In [1]: import numpy as np

In [2]: import numpy.linalg as la

In [3]: np.set_printoptions(precision=2, suppress=True, linewidth=120)

In [4]: A = np.load("a.npy")

In [5]: A
Out[5]: 
array([[-2,  1, -3],
       [ 2, -3,  3],
       [-3,  2, -3]])

In [6]: M2 = np.array([[-3, 5], [1, 5]])

In [7]: C = np.kron(M2, A)

In [8]: np.round(la.norm(C, 2), 2), round(float(la.norm(M2, 2) * la.norm(A, 2)), 2)
Out[8]: (np.float64(54.14), 54.14)

In [9]: data = np.load("arr.npy")

In [10]: print(data)
[[-2.23 -2.18  1.61]
 [-5.95 -6.45  5.09]
 [-4.04 -4.42  3.4 ]
 [ 0.09  0.11  0.03]
 [ 0.08  0.02 -0.02]
 [-6.01 -6.67  5.12]
 [-4.19 -4.24  3.32]
 [-0.02 -0.05  0.03]
 [-2.   -1.84  1.71]
 [-0.04 -0.08 -0.19]
 [-2.   -2.12  1.76]
 [-1.92 -2.34  1.63]
 [-6.04 -6.68  5.11]
 [-1.92 -2.27  1.76]
 [-3.95 -4.47  3.29]
 [-5.89 -6.53  5.11]
 [-4.24 -4.29  3.34]
 [-2.02 -2.07  1.5 ]
 [-1.99 -2.25  1.68]
 [-2.06 -2.24  1.65]]

In [11]: np.argsort(-la.norm(data, axis=0).round(6), kind="stable")[:3]
Out[11]: array([1, 0, 2])

In [12]: np.round(la.norm(data, 2) / la.norm(data), 2)
Out[12]: np.float64(1.0)

In [13]: la.matrix_rank(data, rtol=0.1)
Out[13]: np.int64(1)

In [14]: np.abs(la.svd(data)[2][-1])
Out[14]: array([0.25, 0.43, 0.86])

In [15]: [round(float(x), 2) for x in la.svd(data, compute_uv=False)[:3]]
Out[15]: [26.46, 0.52, 0.41]

In [16]: hat = data @ la.solve(data.T @ data, data.T)

In [17]: hat @ data[:, 0]
Out[17]: 
array([-2.23, -5.95, -4.04,  0.09,  0.08, -6.01, -4.19, -0.02, -2.  , -0.04, -2.  , -1.92, -6.04, -1.92, -3.95, -5.89,
       -4.24, -2.02, -1.99, -2.06])

In [18]: np.round(np.diag(hat), 2) + 0
Out[18]: 
array([0.22, 0.2 , 0.07, 0.06, 0.01, 0.19, 0.25, 0.  , 0.36, 0.26, 0.07, 0.17, 0.18, 0.09, 0.17, 0.23, 0.27, 0.13,
       0.03, 0.05])

In [19]: arr = np.array([[4, -2, 4, 0], [-2, 1, -2, 0], [4, -2, 4, 0], [0, 0, 0, 0]])

In [20]: # rows 0 and 2 are equal

In [21]: vals, evecs = la.eigh(arr)

In [22]: print(round(float(vals.sum()), 2), np.trace(arr))
9.0 9

In [23]: evecs @ np.diag(vals) @ evecs.T
Out[23]: 
array([[ 4., -2.,  4.,  0.],
       [-2.,  1., -2.,  0.],
       [ 4., -2.,  4.,  0.],
       [ 0.,  0.,  0.,  0.]])

In [24]: np.unique(vals.round(6) + 0, return_counts=True)[1]
Out[24]: array([3, 1])

In [25]: np.round(evecs.T @ arr @ evecs, 2) + 0
Out[25]: 
array([[0., 0., 0., 0.],
       [0., 0., 0., 0.],
       [0., 0., 0., 0.],
       [0., 0., 0., 9.]])

In [26]: print(la.eigvalsh(arr + 5 * np.eye(4)))
[ 5.  5.  5. 14.]
